% python3 -q
>>> import numpy as np
>>> from numpy import linalg as LA
>>> np.set_printoptions(precision=3, suppress=True, linewidth=160, floatmode="fixed")
>>> data = np.load("a.npy")
>>> data
array([[ 0.811, -0.598,  0.647, -0.919],
       [ 0.980,  0.405,  0.438,  0.972],
       [-0.973, -0.804,  0.774,  0.843],
       [-0.565, -0.310,  0.617,  0.987],
       [-0.217, -0.611,  0.766,  0.821],
       [-0.872,  0.493, -0.856, -0.926],
       [ 1.000, -0.226,  0.914,  0.818],
       [-0.977, -0.912,  0.793, -0.749],
       [ 0.119, -0.635,  0.892,  0.990],
       [-0.757, -0.939,  0.558, -1.000],
       [ 0.979, -0.919,  0.981, -0.405],
       [-0.990, -0.100, -0.793, -0.993],
       [ 0.982,  0.273, -0.414, -0.998],
       [-0.264, -0.848,  0.948,  0.968],
       [ 0.964,  0.159,  0.744,  0.998],
       [-0.363,  0.731, -0.937, -0.990],
       [ 0.827,  0.478, -0.786, -0.999],
       [ 0.859, -0.388,  0.782,  0.862],
       [ 0.996,  0.345,  0.414,  0.530],
       [-0.664, -0.900,  0.766, -0.990],
       [-1.000, -0.478, -0.744, -0.984],
       [-0.945, -0.207, -0.282, -0.493],
       [-0.965, -0.139, -0.414, -0.530],
       [-0.744, -0.354,  0.975,  1.000],
       [ 0.995,  0.966, -0.883,  0.864]])
>>> r0 = np.array([1, -1, 0])
>>> np.polyval(r0, data[20])
array([2.000, 0.706, 1.298, 1.952])
>>> np.convolve(data[20], r0)
array([-1.000,  0.522, -0.266, -0.240,  0.984,  0.000])
>>> np.cross(data[20, :3], data[12, :3])
array([ 0.401, -1.145,  0.196])
>>> M = np.loadtxt("dump.csv", delimiter=",")
>>> M
array([[-0.400,  0.500,  0.000, -0.200,  0.000,  1.400,  0.200],
       [ 0.400,  0.800, -1.100, -1.000,  0.000,  0.300,  0.300],
       [-0.700,  1.800, -1.000,  0.600, -0.400,  0.600, -0.600],
       [-0.500, -2.500, -0.600,  0.700,  0.000, -0.400, -1.600],
       [ 0.500,  0.700,  0.800,  0.500,  0.700,  0.100, -0.300],
       [ 1.100,  0.400, -0.100,  1.200, -0.300,  0.100,  1.500],
       [-0.700,  0.000, -0.700, -1.500,  0.000, -0.600,  0.600],
       [-0.100,  1.500, -1.900, -0.600, -2.100,  2.200,  0.600],
       [ 0.200,  0.000,  0.300,  0.100, -0.300,  0.200, -0.800],
       [-0.200,  0.000,  0.000, -0.100, -1.000,  0.200, -0.700],
       [ 0.300, -0.100, -1.900,  1.300,  0.100, -1.600, -0.100],
       [-0.200,  1.400, -0.200,  0.300, -0.900, -0.400, -1.400],
       [ 1.100, -0.500,  1.900,  0.700, -0.700, -0.200, -1.000],
       [-0.500,  0.700, -0.900, -1.500,  2.000,  0.800,  1.500],
       [-1.600, -0.700, -0.500,  1.000,  0.900,  1.500,  0.400],
       [ 0.300, -0.200, -0.900,  0.800, -3.000,  0.700,  1.700],
       [-0.500,  1.400,  1.600, -0.200, -0.800, -0.200, -0.300],
       [ 0.600,  0.300,  0.600,  0.900, -0.300,  0.100, -0.400],
       [ 0.000, -0.600,  0.300,  0.000, -1.900,  0.800,  1.300],
       [ 0.900, -0.800, -1.100, -1.300,  0.400,  0.900,  0.600],
       [-6.600, -1.800, -4.500, -3.000, -4.500,  0.300,  2.100],
       [-0.700,  0.800, -1.100,  1.400, -0.200,  0.400, -0.400],
       [ 0.100,  0.200,  0.300,  1.000,  0.200, -0.200,  0.500],
       [-2.000,  0.700,  0.200,  0.600, -0.100,  1.200,  0.800],
       [-0.200, -0.700,  1.900, -0.500, -1.200, -0.200,  0.500],
       [ 0.000,  0.400,  0.200,  0.600,  0.400,  0.400,  0.800],
       [-0.100,  1.100, -0.200,  0.500,  0.000, -0.700,  0.400],
       [ 0.500,  0.000,  0.200, -0.900, -1.000,  1.600,  1.500],
       [-0.700,  0.400, -0.400,  0.700, -1.200, -0.500,  0.500],
       [-0.300, -0.100,  0.100, -0.500, -0.200, -0.600, -0.700],
       [-0.400,  0.800,  0.600,  1.000, -0.100, -0.300, -0.800],
       [-0.200, -0.500, -0.300, -1.000,  0.300,  0.900,  2.000],
       [-0.300, -0.500, -0.100,  0.500,  0.200,  0.600,  0.700],
       [-0.400,  0.600,  0.900, -0.100,  0.100, -2.200, -1.500],
       [-1.200, -0.900,  0.900,  0.200,  1.200, -0.400,  0.800]])
>>> Xc = (data - data.mean(axis=0)) / data.std(axis=0)
>>> Xc.std(axis=0)
array([1.000, 1.000, 1.000, 1.000])
>>> b = LA.lstsq(np.delete(Xc, 0, axis=1), Xc[:, 0])[0]
>>> round(1 - np.var(Xc[:, 0] - np.delete(Xc, 0, axis=1) @ b), 3)
np.float64(0.514)
>>> b
array([ 1.165,  1.140, -0.313])
>>> arr = np.loadtxt("sample3.csv", delimiter=",")
>>> arr
array([[ 2.026, -0.989, -2.987,  2.989],
       [ 2.024, -0.988, -3.008,  2.952],
       [ 2.001, -0.980, -3.015,  3.015],
       [ 2.022, -1.037, -3.014,  2.999],
       [ 1.969, -0.981, -3.012,  2.990],
       [ 1.978, -0.987, -2.980,  2.982],
       [ 1.981, -0.979, -2.985,  2.992],
       [ 2.011, -1.000, -3.019,  3.023],
       [ 2.013, -0.992, -2.986,  3.021],
       [-0.024,  1.986, -2.004, -1.025],
       [ 0.031,  1.995, -2.008, -0.995],
       [-0.021,  1.991, -1.949, -1.008],
       [ 0.024,  2.037, -2.022, -1.000],
       [-0.004,  2.019, -1.973, -0.973],
       [ 0.022,  1.985, -1.971, -1.017],
       [ 0.023,  2.000, -1.951, -0.982],
       [ 0.022,  1.995, -2.014, -1.027],
       [ 0.031,  2.019, -1.980, -0.972],
       [-0.992, -3.015,  0.005, -2.994],
       [-1.011, -2.984, -0.003, -3.004],
       [-0.985, -3.007, -0.013, -2.996],
       [-1.022, -2.979,  0.000, -2.982],
       [-1.012, -2.960,  0.027, -2.996],
       [-1.004, -3.019, -0.019, -2.992],
       [-0.985, -2.974, -0.004, -3.004],
       [-0.979, -3.008,  0.000, -2.971],
       [-1.005, -2.989, -0.001, -2.988]])
>>> D = LA.norm(arr[:, None] - arr[None], axis=-1)
>>> D[25].round(6).argsort(kind="stable")[:4]
array([25, 18, 20, 26])
>>> A2 = np.c_[arr[:, :2] @ np.array([[2, -2], [1, -2]]), np.array([2, 0, 1, 3, 1, 3, 0, 2, 2, 3, 2, 1, 1, 0, 0, 0, 3, 3, 1, 0, 2, 0, 1, 0, 2, 2, 0])]
>>> A2
array([[ 3.063, -2.074,  2.000],
       [ 3.060, -2.072,  0.000],
       [ 3.022, -2.042,  1.000],
       [ 3.007, -1.970,  3.000],
       [ 2.957, -1.976,  1.000],
       [ 2.969, -1.982,  3.000],
       [ 2.983, -2.004,  0.000],
       [ 3.022, -2.022,  2.000],
       [ 3.034, -2.042,  2.000],
       [ 1.938, -3.924,  3.000],
       [ 2.057, -4.052,  2.000],
       [ 1.949, -3.940,  1.000],
       [ 2.085, -4.122,  1.000],
       [ 2.011, -4.030,  0.000],
       [ 2.029, -4.014,  0.000],
       [ 2.046, -4.046,  0.000],
       [ 2.039, -4.034,  3.000],
       [ 2.081, -4.100,  3.000],
       [-4.999,  8.014,  1.000],
       [-5.006,  7.990,  0.000],
       [-4.977,  7.984,  2.000],
       [-5.023,  8.002,  0.000],
       [-4.984,  7.944,  1.000],
       [-5.027,  8.046,  0.000],
       [-4.944,  7.918,  2.000],
       [-4.966,  7.974,  2.000],
       [-4.999,  7.988,  0.000]])
>>> LA.norm(LA.qr(arr)[0].T @ A2, axis=0) ** 2 / ((A2 ** 2).sum(axis=0) + 1e-12)
array([1.000, 1.000, 0.615])
>>> LA.matrix_rank(A2)
np.int64(3)
>>> np.round(LA.norm(A2 - arr @ LA.lstsq(arr, A2)[0], axis=0), 3) + 0
array([0.000, 0.000, 5.512])
>>> feats = np.array([[4.0, 0.0, 0.0, 0.0, 0.0, 0.0, 0.0, 0.0],
...     [0.0, 8.0, 2.0, -4.0, -2.0, -2.0, -2.0, -2.0],
...     [0.0, 2.0, 5.0, -2.0, -1.0, -1.0, -1.0, -1.0],
...     [0.0, -4.0, -2.0, 8.0, 2.0, 2.0, 2.0, 2.0],
...     [0.0, -2.0, -1.0, 2.0, 5.0, 1.0, 1.0, 1.0],
...     [0.0, -2.0, -1.0, 2.0, 1.0, 5.0, 1.0, 1.0],
...     [0.0, -2.0, -1.0, 2.0, 1.0, 1.0, 5.0, 1.0],
...     [0.0, -2.0, -1.0, 2.0, 1.0, 1.0, 1.0, 5.0]])
>>> np.flatnonzero(LA.matrix_power((feats != 0) + (feats.T != 0) + np.eye(8), 8)[6])
array([1, 2, 3, 4, 5, 6, 7])
>>> np.sort(LA.eigvals(feats).real)
array([ 4.000,  4.000,  4.000,  4.000,  4.000,  4.000,  4.000, 17.000])
>>> np.round(LA.det(feats), 3)
np.float64(278528.0)
>>> feats @ feats
array([[ 16.000,   0.000,   0.000,   0.000,   0.000,   0.000,   0.000,   0.000],
       [  0.000, 100.000,  42.000, -84.000, -42.000, -42.000, -42.000, -42.000],
       [  0.000,  42.000,  37.000, -42.000, -21.000, -21.000, -21.000, -21.000],
       [  0.000, -84.000, -42.000, 100.000,  42.000,  42.000,  42.000,  42.000],
       [  0.000, -42.000, -21.000,  42.000,  37.000,  21.000,  21.000,  21.000],
       [  0.000, -42.000, -21.000,  42.000,  21.000,  37.000,  21.000,  21.000],
       [  0.000, -42.000, -21.000,  42.000,  21.000,  21.000,  37.000,  21.000],
       [  0.000, -42.000, -21.000,  42.000,  21.000,  21.000,  21.000,  37.000]])
>>> (LA.matrix_power((feats != 0) + (feats.T != 0) + np.eye(8), 8) > 0).astype(int)
array([[1, 0, 0, 0, 0, 0, 0, 0],
       [0, 1, 1, 1, 1, 1, 1, 1],
       [0, 1, 1, 1, 1, 1, 1, 1],
       [0, 1, 1, 1, 1, 1, 1, 1],
       [0, 1, 1, 1, 1, 1, 1, 1],
       [0, 1, 1, 1, 1, 1, 1, 1],
       [0, 1, 1, 1, 1, 1, 1, 1],
       [0, 1, 1, 1, 1, 1, 1, 1]])
>>> (feats != 0).astype(int)
array([[1, 0, 0, 0, 0, 0, 0, 0],
       [0, 1, 1, 1, 1, 1, 1, 1],
       [0, 1, 1, 1, 1, 1, 1, 1],
       [0, 1, 1, 1, 1, 1, 1, 1],
       [0, 1, 1, 1, 1, 1, 1, 1],
       [0, 1, 1, 1, 1, 1, 1, 1],
       [0, 1, 1, 1, 1, 1, 1, 1],
       [0, 1, 1, 1, 1, 1, 1, 1]])
